% ipython --no-banner

In [1]: import numpy as np

In [2]: import numpy.linalg as la

In [3]: np.set_printoptions(precision=2, suppress=True, linewidth=100, floatmode="fixed")

In [4]: K = np.loadtxt("layer5.csv", delimiter=",")

In [5]: K
Out[5]: 
array([[ 1.00,  2.00,  1.00],
       [ 2.00,  3.00,  2.00],
       [ 2.00,  5.00,  4.00],
       [ 3.00,  6.00,  6.00],
       [ 5.00,  8.00,  6.00],
       [ 6.00,  9.00,  8.00],
       [ 6.00, 11.00,  9.00],
       [ 6.00, 11.00,  9.00],
       [ 8.00, 12.00,  9.00],
       [ 8.00, 14.00, 10.00],
       [ 8.00, 15.00, 12.00],
       [ 8.00, 15.00, 12.00],
       [ 8.00, 15.00, 13.00],
       [10.00, 17.00, 14.00],
       [10.00, 18.00, 16.00],
       [12.00, 20.00, 18.00],
       [14.00, 20.00, 19.00],
       [15.00, 20.00, 21.00],
       [15.00, 21.00, 22.00],
       [16.00, 22.00, 22.00],
       [17.00, 22.00, 22.00],
       [19.00, 22.00, 22.00],
       [21.00, 22.00, 23.00],
       [23.00, 24.00, 25.00],
       [24.00, 24.00, 25.00],
       [26.00, 24.00, 26.00],
       [26.00, 24.00, 27.00],
       [28.00, 26.00, 27.00],
       [28.00, 27.00, 27.00],
       [30.00, 29.00, 27.00],
       [32.00, 31.00, 27.00],
       [32.00, 31.00, 29.00]])

In [6]: left, sig, Vh = la.svd(K)

In [7]: sig
Out[7]: array([181.68,  16.64,   6.85])

In [8]: A2 = left[:, :1] @ np.diag(sig[:1]) @ Vh[:1]

In [9]: la.matrix_rank(K, rtol=0.05)
Out[9]: np.int64(2)

In [10]: np.round(la.norm(K - A2) / la.norm(K), 2)
Out[10]: np.float64(0.1)

In [11]: np.round(np.abs(K - A2).max(), 2)
Out[11]: np.float64(4.06)

In [12]: la.matrix_rank(A2)
Out[12]: np.int64(1)

In [13]: rng = np.random.default_rng(140)

In [14]: lab = rng.permutation(3)

In [15]: A2 = K[:, lab] * rng.choice([-1, 1], 3)

In [16]: A2
Out[16]: 
array([[ 2.00,  1.00,  1.00],
       [ 3.00,  2.00,  2.00],
       [ 5.00,  2.00,  4.00],
       [ 6.00,  3.00,  6.00],
       [ 8.00,  5.00,  6.00],
       [ 9.00,  6.00,  8.00],
       [11.00,  6.00,  9.00],
       [11.00,  6.00,  9.00],
       [12.00,  8.00,  9.00],
       [14.00,  8.00, 10.00],
       [15.00,  8.00, 12.00],
       [15.00,  8.00, 12.00],
       [15.00,  8.00, 13.00],
       [17.00, 10.00, 14.00],
       [18.00, 10.00, 16.00],
       [20.00, 12.00, 18.00],
       [20.00, 14.00, 19.00],
       [20.00, 15.00, 21.00],
       [21.00, 15.00, 22.00],
       [22.00, 16.00, 22.00],
       [22.00, 17.00, 22.00],
       [22.00, 19.00, 22.00],
       [22.00, 21.00, 23.00],
       [24.00, 23.00, 25.00],
       [24.00, 24.00, 25.00],
       [24.00, 26.00, 26.00],
       [24.00, 26.00, 27.00],
       [26.00, 28.00, 27.00],
       [27.00, 28.00, 27.00],
       [29.00, 30.00, 27.00],
       [31.00, 32.00, 27.00],
       [31.00, 32.00, 29.00]])

In [17]: left, _, Vh = la.svd(K.T @ A2)

In [18]: lab
Out[18]: array([1, 0, 2])

In [19]: gram = np.cov(K, rowvar=False)

In [20]: gram
Out[20]: 
array([[93.78, 73.58, 79.73],
       [73.58, 64.03, 67.56],
       [79.73, 67.56, 74.18]])

In [21]: np.polyfit(K[:, 2], K[:, 0], 1)
Out[21]: array([ 1.07, -3.48])

In [22]: K.std(axis=0)
Out[22]: array([9.53, 7.88, 8.48])

In [23]: Xc = (K - K.mean(axis=0)) / K.std(axis=0)

In [24]: Xc.std(axis=0)
Out[24]: array([1.00, 1.00, 1.00])

In [25]: np.argwhere(np.abs(Xc) > 2)
Out[25]: array([[0, 1]])

In [26]: b = la.lstsq(np.delete(Xc, 0, axis=1), Xc[:, 0])[0]

In [27]: np.abs(b).argmax()
Out[27]: np.int64(1)

In [28]: M = np.array([[0.0, 0.0, 8.0, -4.0, -2.0, -4.0],
    ...:     [0.0, 0.0, 5.0, -1.0, -6.0, -4.0],
    ...:     [8.0, 5.0, 0.0, 0.0, 0.0, 0.0],
    ...:     [-4.0, -1.0, 0.0, 0.0, 0.0, 0.0],
    ...:     [-2.0, -6.0, 0.0, 0.0, 0.0, 0.0],
    ...:     [-4.0, -4.0, 0.0, 0.0, 0.0, 0.0]])

In [29]: round(la.eigvalsh(M).min(), 2)
Out[29]: np.float64(-12.72)

In [30]: A2 = np.c_[K[:, :1] @ np.array([[3]]), np.array([-2, -2, -1, 2, 0, -1, -1, 1, -2, -1, 2, -2, -2, -1, 0, -1, 0, 2, 1, -2, 2, -1, 2, 0, -2, 0, -2, -1, 0, 2, 0, -2])]

In [31]: A2
Out[31]: 
array([[ 3.00, -2.00],
       [ 6.00, -2.00],
       [ 6.00, -1.00],
       [ 9.00,  2.00],
       [15.00,  0.00],
       [18.00, -1.00],
       [18.00, -1.00],
       [18.00,  1.00],
       [24.00, -2.00],
       [24.00, -1.00],
       [24.00,  2.00],
       [24.00, -2.00],
       [24.00, -2.00],
       [30.00, -1.00],
       [30.00,  0.00],
       [36.00, -1.00],
       [42.00,  0.00],
       [45.00,  2.00],
       [45.00,  1.00],
       [48.00, -2.00],
       [51.00,  2.00],
       [57.00, -1.00],
       [63.00,  2.00],
       [69.00,  0.00],
       [72.00, -2.00],
       [78.00,  0.00],
       [78.00, -2.00],
       [84.00, -1.00],
       [84.00,  0.00],
       [90.00,  2.00],
       [96.00,  0.00],
       [96.00, -2.00]])

In [32]: np.round(la.norm(A2 - K @ la.lstsq(K, A2)[0], axis=0), 2) + 0
Out[32]: array([0.00, 8.09])

In [33]: r0 = np.array([3, 1, 5]) + 0.5

In [34]: data = np.eye(3) - 2 * np.outer(r0, r0) / (r0 @ r0)

In [35]: data
Out[35]: 
array([[ 0.45, -0.23, -0.86],
       [-0.23,  0.90, -0.37],
       [-0.86, -0.37, -0.35]])

In [36]: vals, evecs = la.eigh(data)

In [37]: vec = np.array([-1, 0, 1])

In [38]: round(float(vec @ data @ vec), 2)
Out[38]: 1.82

In [39]: la.eigvalsh(data[1:, 1:])
Out[39]: array([-0.45,  1.00])

In [40]: round(np.abs(data).sum(axis=1).max(), 2), np.round(np.abs(vals).max(), 2)
Out[40]: (np.float64(1.58), np.float64(1.0))

In [41]: mat = np.loadtxt("test14.csv", delimiter=",")

In [42]: mat
Out[42]: 
array([[ 0.00,  0.00,  0.00,  0.00,  0.00,  0.00,  0.00],
       [ 0.00,  1.00,  3.00, -1.00,  2.00, -1.00,  2.00],
       [ 4.00,  2.00, -1.00,  2.00,  7.00, -8.00, -1.00],
       [ 7.00,  8.00,  6.00,  4.00,  7.00, -9.00,  4.00],
       [ 3.00,  6.00,  7.00,  2.00,  0.00, -1.00,  5.00],
       [ 0.00,  4.00, -2.00,  1.00,  0.00, -5.00,  0.00],
       [ 1.00,  3.00, -1.00,  3.00,  3.00, -3.00,  2.00],
       [ 0.00,  1.00,  3.00, -1.00,  2.00, -1.00,  2.00],
       [ 3.00,  3.00,  6.00, -1.00,  3.00,  2.00,  3.00],
       [ 3.00,  3.00,  6.00, -1.00,  3.00,  2.00,  3.00],
       [ 0.00,  0.00,  0.00,  0.00,  0.00,  0.00,  0.00],
       [ 0.00,  5.00,  1.00,  0.00,  2.00, -6.00,  2.00],
       [ 3.00,  1.00, -1.00, -3.00,  3.00, -4.00, -5.00],
       [ 1.00,  7.00, -3.00,  4.00,  3.00, -8.00,  2.00],
       [ 4.00,  9.00,  0.00,  4.00,  4.00, -5.00,  3.00],
       [ 3.00,  4.00,  2.00, -2.00,  0.00,  4.00, -1.00],
       [ 1.00,  5.00, -2.00,  1.00,  2.00, -2.00,  0.00],
       [ 0.00,  1.00, -3.00, -2.00,  3.00, -2.00, -2.00],
       [ 3.00, -1.00,  6.00,  0.00,  3.00, -4.00,  1.00],
       [ 7.00,  4.00,  2.00,  2.00,  8.00, -5.00,  0.00],
       [ 1.00,  5.00, -2.00,  1.00,  2.00, -2.00,  0.00],
       [ 0.00,  2.00,  0.00, -3.00,  5.00, -3.00,  0.00],
       [ 3.00,  6.00,  7.00,  2.00,  0.00, -1.00,  5.00],
       [ 0.00,  3.00, -4.00, -4.00,  2.00, -1.00, -4.00],
       [ 0.00,  4.00, -2.00,  1.00,  0.00, -5.00,  0.00],
       [ 1.00,  5.00, -2.00,  1.00,  2.00, -2.00,  0.00],
       [ 0.00,  1.00, -3.00, -2.00,  3.00, -2.00, -2.00],
       [ 3.00,  2.00,  3.00,  0.00,  1.00,  3.00,  1.00],
       [ 0.00,  3.00, -4.00, -4.00,  2.00, -1.00, -4.00],
       [ 3.00,  0.00,  2.00, -1.00,  0.00, -2.00, -3.00],
       [ 3.00,  2.00,  1.00,  2.00,  1.00, -8.00, -1.00],
       [ 4.00,  1.00,  2.00,  4.00,  4.00, -6.00,  1.00],
       [ 0.00,  4.00, -2.00,  1.00,  0.00, -5.00,  0.00],
       [ 6.00,  3.00,  8.00, -2.00,  3.00,  0.00,  0.00],
       [ 3.00,  4.00,  6.00,  1.00, -1.00, -6.00,  1.00],
       [ 6.00,  4.00, 10.00,  3.00,  1.00, -4.00,  4.00],
       [ 3.00,  4.00,  2.00, -2.00,  0.00,  4.00, -1.00]])

In [43]: Xc = mat - mat.mean(axis=0)

In [44]: evecs = la.svd(Xc)[2][:6]

In [45]: A2 = Xc - Xc @ evecs.T @ evecs

In [46]: round(float(la.norm(A2) / la.norm(Xc)), 2)
Out[46]: 0.02

In [47]: la.norm(A2, axis=1).round(6).argmax()
Out[47]: np.int64(16)

In [48]: (Xc @ evecs.T).std(axis=0)
Out[48]: array([4.46, 3.89, 2.43, 1.99, 1.51, 1.22])

In [49]: A2.std(axis=0)
Out[49]: array([0.07, 0.02, 0.05, 0.05, 0.03, 0.01, 0.07])

In [50]: np.diag(evecs.T @ evecs)
Out[50]: array([0.71, 0.97, 0.87, 0.83, 0.94, 0.99, 0.69])

In [51]: vec = np.array([3, -2, 3, 1, 2, 0, 0])

In [52]: rhs = mat @ vec

In [53]: np.round(la.pinv(mat) @ mat, 2) + 0
Out[53]: 
array([[1.00, 0.00, 0.00, 0.00, 0.00, 0.00, 0.00],
       [0.00, 1.00, 0.00, 0.00, 0.00, 0.00, 0.00],
       [0.00, 0.00, 1.00, 0.00, 0.00, 0.00, 0.00],
       [0.00, 0.00, 0.00, 1.00, 0.00, 0.00, 0.00],
       [0.00, 0.00, 0.00, 0.00, 1.00, 0.00, 0.00],
       [0.00, 0.00, 0.00, 0.00, 0.00, 1.00, 0.00],
       [0.00, 0.00, 0.00, 0.00, 0.00, 0.00, 1.00]])

In [54]: rhs
Out[54]: 
array([  0.00,  10.00,  21.00,  41.00,  20.00, -13.00,   3.00,  10.00,  26.00,  26.00,   0.00,
        -3.00,   7.00, -10.00,   6.00,   5.00,  -8.00,  -7.00,  35.00,  37.00,  -8.00,   3.00,
        20.00, -18.00, -13.00,  -8.00,  -7.00,  16.00, -18.00,  14.00,  12.00,  28.00, -13.00,
        40.00,  18.00,  45.00,   5.00])

In [55]: np.round(la.solve(mat.T @ mat, mat.T @ rhs), 2) + 0
Out[55]: array([ 3.00, -2.00,  3.00,  1.00,  2.00,  0.00,  0.00])

In [56]: rhs = rhs + 0.05 * rng.normal(size=37)

In [57]: rhs
Out[57]: 
array([  0.12,   9.92,  21.02,  40.96,  19.93, -13.04,   2.86,  10.06,  26.02,  25.98,  -0.03,
        -2.92,   6.92,  -9.96,   5.99,   4.99,  -8.00,  -7.02,  34.97,  36.99,  -8.07,   3.04,
        20.06, -17.91, -12.97,  -7.99,  -6.97,  15.96, -17.95,  14.04,  12.01,  27.95, -13.04,
        39.98,  18.05,  45.01,   4.95])

In [58]: b, *_ = la.lstsq(mat, rhs)

In [59]: b.round()
Out[59]: array([ 3.00, -2.00,  3.00,  1.00,  2.00, -0.00,  0.00])

In [60]: round(float(la.norm(rhs - mat @ b)), 2)
Out[60]: 0.3

In [61]: b
Out[61]: array([ 3.02, -2.01,  2.99,  0.97,  1.99, -0.01,  0.02])
